% python3 -q
>>> import numpy as np
>>> np.set_printoptions(suppress=True, linewidth=100)
>>> basis = np.array([[3, 0, -3, 0, -3, -3, -2, 1, -2, 1],
...     [0, 1, -1, -1, -3, -2, 3, -2, -1, 2],
...     [1, -2, -1, 0, 0, 2, 2, 1, -3, -2],
...     [3, 1, 2, 1, 2, 2, 3, 2, -1, 3],
...     [1, -2, 1, 3, 1, 0, 0, -1, -3, 0],
...     [-1, 3, 3, -3, -2, 2, 1, 1, -2, -3],
...     [-3, 1, 1, -3, -2, 2, 0, 1, 1, -1],
...     [0, -1, 0, 2, 0, 2, 0, 1, 2, -1],
...     [-2, 3, 0, 1, -2, -1, -1, 2, 3, -1],
...     [3, 1, 0, -2, -2, -2, 3, 3, -2, 2]])
>>> rng = np.random.default_rng(936)
>>> F = (rng.random((36, 10)) < 0.25) @ basis
>>> F
array([[-1,  1,  1,  4, -1, -1, -1,  1,  0, -1],
       [-1,  3,  3, -3, -2,  2,  1,  1, -2, -3],
       [ 0,  0, -1,  1, -3,  0,  3, -1,  1,  1],
       [-3,  7,  2, -3, -7, -1,  3,  1,  0, -2],
       [ 1, -2,  3,  2, -1,  6,  3,  2, -6, -6],
       [ 0,  2,  2, -3, -6,  1, -1,  2, -6, -3],
       [ 1,  1,  3,  0, -2,  2,  6,  0, -4,  4],
       [ 1, -2,  1,  3,  1,  0,  0, -1, -3,  0],
       [ 3,  0,  1,  6, -2,  3,  7,  3, -3,  1],
       [-2,  3,  0,  1, -2, -1, -1,  2,  3, -1],
       [-3,  7,  2, -3, -7, -1,  3,  1,  0, -2],
       [ 1, -2, -1,  0,  0,  2,  2,  1, -3, -2],
       [ 0,  0,  0,  0,  0,  0,  0,  0,  0,  0],
       [ 0,  3,  0, -6, -7, -2,  6,  2, -2,  3],
       [ 0,  0,  0,  0,  0,  0,  0,  0,  0,  0],
       [ 4,  0,  2,  3,  0,  0,  6, -1, -5,  5],
       [ 0,  0,  0,  0,  0,  0,  0,  0,  0,  0],
       [ 0,  0,  0,  0,  0,  0,  0,  0,  0,  0],
       [ 0,  2,  1, -5, -4,  0,  3,  4, -1,  1],
       [ 3,  1,  0, -2, -2, -2,  3,  3, -2,  2],
       [ 2,  6,  5, -6, -7,  4, 10,  6, -3,  2],
       [ 7, -2, -4,  0, -5, -1,  3,  6, -5,  0],
       [ 6,  1, -1,  1, -1, -1,  1,  3, -3,  4],
       [ 3,  0,  2,  3,  2,  4,  3,  3,  1,  2],
       [ 4, -2, -2,  3, -2, -3, -2,  0, -5,  1],
       [ 1,  0, -4, -4, -8, -1,  3,  1, -5,  0],
       [-1,  3,  3, -3, -2,  2,  1,  1, -2, -3],
       [-2,  3,  0,  1, -2, -1, -1,  2,  3, -1],
       [ 0,  1,  2, -3, -2,  4,  3,  2, -5, -5],
       [-2,  4, -2, -2, -7, -2, -3,  4,  2, -1],
       [ 4, -1,  3,  4,  3,  2,  3,  1, -4,  3],
       [ 6,  1, -3, -2, -5, -5,  1,  4, -4,  3],
       [-3,  2,  0, -4, -5,  0,  3, -1,  0,  1],
       [-3,  1,  1, -3, -2,  2,  0,  1,  1, -1],
       [-1,  4,  1, -2, -8, -3,  5,  3, -2,  2],
       [-1,  1, -1,  1, -2,  1,  1,  3,  0, -3]])
>>> # row 10 repeats row 3
>>> D = np.linalg.norm(F[:, None] - F[None], axis=-1)
>>> np.flatnonzero(D[28] < D.mean() / 2)
array([28])
>>> D[28].round(6).argsort(kind="stable")[:4]
array([28,  1, 26,  4])
>>> (D + 1e9 * np.eye(36)).round(6).argmin(axis=1)
array([12, 26, 12, 10, 28,  1, 15, 12, 23, 27,  3, 12, 14, 34, 12,  6, 12, 12, 19, 22, 13, 31, 19,
       30,  7, 13,  1,  9,  1,  9, 15, 19, 33,  1, 13,  9])
>>> D[:5, :5].round(3)
array([[ 0.   ,  8.888,  6.708, 11.958, 12.166],
       [ 8.888,  0.   ,  8.944,  8.   , 10.05 ],
       [ 6.708,  8.944,  0.   , 10.677, 13.   ],
       [11.958,  8.   , 10.677,  0.   , 16.155],
       [12.166, 10.05 , 13.   , 16.155,  0.   ]])
